$ python -q
>>> import numpy as np
>>> import numpy.linalg as la
>>> np.set_printoptions(precision=2, suppress=True, linewidth=140, legacy="1.25")
>>> X = np.array([[2, 1, -1, 0, 1],
...     [1, 2, 1, -1, 0],
...     [0, 1, 2, 1, -1],
...     [-1, 0, 1, 2, 1],
...     [1, -1, 0, 1, 2]])
>>> rng = np.random.default_rng(313)
>>> Y = X + rng.integers(-2, 3, (5, 3)) @ rng.integers(-2, 3, (3, 5))
>>> Y
array([[-1,  1,  1,  1,  0],
       [ 5,  1, -1, -1, -2],
       [ 1,  3,  4, -3,  4],
       [ 0, -1, -3,  4,  0],
       [ 4, -1,  2, -1,  1]])
>>> np.round(la.svd(Y - X, compute_uv=False), 2) + 0
array([8.42, 6.54, 4.16, 0.  , 0.  ])
>>> np.abs(Y - X).sum(axis=1)
array([ 7,  9, 14,  9,  8])
>>> feats = np.load("layer17.npy")
>>> feats
array([[ 0.72, -0.2 , -0.04, -0.44, -0.2 , -0.28, -0.36],
       [-0.2 ,  0.86, -0.03, -0.31, -0.14, -0.2 , -0.26],
       [-0.04, -0.03,  0.99, -0.06, -0.03, -0.04, -0.05],
       [-0.44, -0.31, -0.06,  0.31, -0.31, -0.44, -0.56],
       [-0.2 , -0.14, -0.03, -0.31,  0.86, -0.2 , -0.26],
       [-0.28, -0.2 , -0.04, -0.44, -0.2 ,  0.72, -0.36],
       [-0.36, -0.26, -0.05, -0.56, -0.26, -0.36,  0.54]])
>>> ev, vecs = la.eigh(feats)
>>> ev
array([-1.,  1.,  1.,  1.,  1.,  1.,  1.])
>>> np.round(vecs.T @ feats @ vecs, 2) + 0
array([[-1.,  0.,  0.,  0.,  0.,  0.,  0.],
       [ 0.,  1.,  0.,  0.,  0.,  0.,  0.],
       [ 0.,  0.,  1.,  0.,  0.,  0.,  0.],
       [ 0.,  0.,  0.,  1.,  0.,  0.,  0.],
       [ 0.,  0.,  0.,  0.,  1.,  0.,  0.],
       [ 0.,  0.,  0.,  0.,  0.,  1.,  0.],
       [ 0.,  0.,  0.,  0.,  0.,  0.,  1.]])
>>> vecs @ np.diag(ev) @ vecs.T
array([[ 0.72, -0.2 , -0.04, -0.44, -0.2 , -0.28, -0.36],
       [-0.2 ,  0.86, -0.03, -0.31, -0.14, -0.2 , -0.26],
       [-0.04, -0.03,  0.99, -0.06, -0.03, -0.04, -0.05],
       [-0.44, -0.31, -0.06,  0.31, -0.31, -0.44, -0.56],
       [-0.2 , -0.14, -0.03, -0.31,  0.86, -0.2 , -0.26],
       [-0.28, -0.2 , -0.04, -0.44, -0.2 ,  0.72, -0.36],
       [-0.36, -0.26, -0.05, -0.56, -0.26, -0.36,  0.54]])
>>> ev.sum(), np.trace(feats)
(5.0, 5.0)
>>> la.eigvalsh(feats + 4 * np.eye(7))
array([3., 5., 5., 5., 5., 5., 5.])
